In [1]: import numpy as np

In [2]: import numpy.linalg as la

In [3]: np.set_printoptions(precision=2, suppress=True, linewidth=120)

In [4]: def tidy(a):
   ...:     return np.round(a, 2) + 0
   ...: 

In [5]: B = np.array([[-0.6, 1.2, -1.7, -1.7],
   ...:     [-0.4, -0.7, 0.1, -0.3],
   ...:     [0.0, 0.5, 0.9, -1.1],
   ...:     [0.5, -1.0, 1.1, -0.6],
   ...:     [0.6, -1.7, -0.7, 0.5],
   ...:     [0.9, 0.3, 0.2, -1.2]])

In [6]: W2 = np.array([[0.1, 0.1, -0.1, 1.0, 1.1, -1.5, 1.3, 0.9, -0.2, 1.3],
   ...:     [-1.5, -1.4, -0.3, 2.1, -1.9, 0.1, 0.6, 0.6, 0.5, 0.6],
   ...:     [-0.1, -1.1, 0.9, -1.1, 0.1, -0.3, 0.8, -1.1, 0.0, 1.0],
   ...:     [0.3, 0.0, 0.4, -0.7, 0.2, -1.5, -0.8, -0.8, -1.6, -0.3]])

In [7]: mat = B @ W2

In [8]: print(tidy(mat))
[[-2.2   0.13 -2.51  4.98 -3.45  4.08 -0.06  3.41  3.44 -1.25]
 [ 0.91  0.83  0.22 -1.77  0.84  0.95 -0.62 -0.65  0.21 -0.75]
 [-1.17 -1.69  0.22  0.83 -1.08  1.43  1.9   0.19  2.01  1.53]
 [ 1.26  0.24  1.   -2.39  2.44 -0.28  1.41 -0.88  0.36  1.33]
 [ 2.83  3.21  0.02 -2.55  3.92 -1.61 -1.2  -0.11 -1.77 -1.09]
 [-0.74 -0.55 -0.48  2.15  0.2   0.42  2.47  1.73  1.89  1.91]]

In [9]: print(la.matrix_rank(mat, rtol=0.1))
4

In [10]: print([round(float(x), 2) for x in la.svd(mat, compute_uv=False)[:3]])
[12.13, 5.68, 4.23]

In [11]: Uu, s, VT = la.svd(mat)

In [12]: print(np.argmax(s[:-1] / (s[1:] + 1e-6)) + 1)
4

In [13]: print(tidy(s))
[12.13  5.68  4.23  2.81  0.    0.  ]

In [14]: B = Uu[:, :4] @ np.diag(s[:4]) @ VT[:4]

In [15]: print(tidy(la.norm(mat - B, 2)), tidy(s[4]))
0.0 0.0

In [16]: print(tidy(la.norm(mat - B) / la.norm(mat)))
0.0

In [17]: print(tidy(B))
[[-2.2   0.13 -2.51  4.98 -3.45  4.08 -0.06  3.41  3.44 -1.25]
 [ 0.91  0.83  0.22 -1.77  0.84  0.95 -0.62 -0.65  0.21 -0.75]
 [-1.17 -1.69  0.22  0.83 -1.08  1.43  1.9   0.19  2.01  1.53]
 [ 1.26  0.24  1.   -2.39  2.44 -0.28  1.41 -0.88  0.36  1.33]
 [ 2.83  3.21  0.02 -2.55  3.92 -1.61 -1.2  -0.11 -1.77 -1.09]
 [-0.74 -0.55 -0.48  2.15  0.2   0.42  2.47  1.73  1.89  1.91]]

In [18]: print(tidy(la.norm(B, "nuc")))
24.85

In [19]: print(tidy(la.norm(B) ** 2 / la.norm(B, 2) ** 2))
1.39

In [20]: print(tidy(la.norm(B, 1)), tidy(la.norm(B, np.inf)))
14.67 25.51

In [21]: print(tidy(la.norm(B[4], 1)), tidy(la.norm(B[4], np.inf)))
18.31 3.92

In [22]: print(tidy(la.norm(B, 2)))
12.13

In [23]: A = np.loadtxt("mat.csv", delimiter=",")

In [24]: print(A)
[[-0.77  0.92 -0.56 -0.52  0.99 -0.71 -0.66 -0.94 -0.6  -0.98  0.98 -0.89]
 [ 0.3  -0.2  -0.86  0.19  0.09  0.64  0.33  0.85 -0.09  0.03 -0.11 -0.72]
 [-0.01  0.98 -0.93  0.38  0.89 -0.41  0.46  0.86 -0.84 -0.1   0.86 -0.96]
 [ 1.   -0.8   0.95 -0.98 -0.98  1.    0.98  0.43  0.55 -0.06 -0.82  0.9 ]
 [ 0.99  0.71  0.45 -0.94 -0.24  0.97  0.94  0.42 -0.36 -0.56  0.42 -0.2 ]
 [ 0.6   1.   -0.73 -0.95  1.    0.27  0.56 -0.83 -0.93 -0.99  1.   -0.99]
 [ 0.66  0.98  0.72 -0.26  0.09 -0.51  0.73  0.13 -0.74  0.53  0.54  0.11]
 [ 0.22 -1.    0.18  0.83 -1.    0.73  0.04  0.95  0.9   0.98 -1.    0.94]
 [-0.91  0.93  0.6   0.94 -0.04 -0.99 -0.55  0.01 -0.58  0.95 -0.16  0.52]
 [-0.22 -0.69 -0.82  0.9  -0.82 -0.06  0.17  0.98  0.17  0.96 -0.92 -0.13]
 [-0.87  0.74 -0.78 -0.58  0.99 -0.59 -0.83 -0.97 -0.41 -0.99  0.99 -0.93]]

In [25]: print([round(float(x), 2) for x in la.svd(A, compute_uv=False)[:3]])
[6.14, 3.92, 2.87]

In [26]: print(np.argsort(-la.norm(A, axis=0).round(6), kind="stable")[:3])
[ 1 10  4]
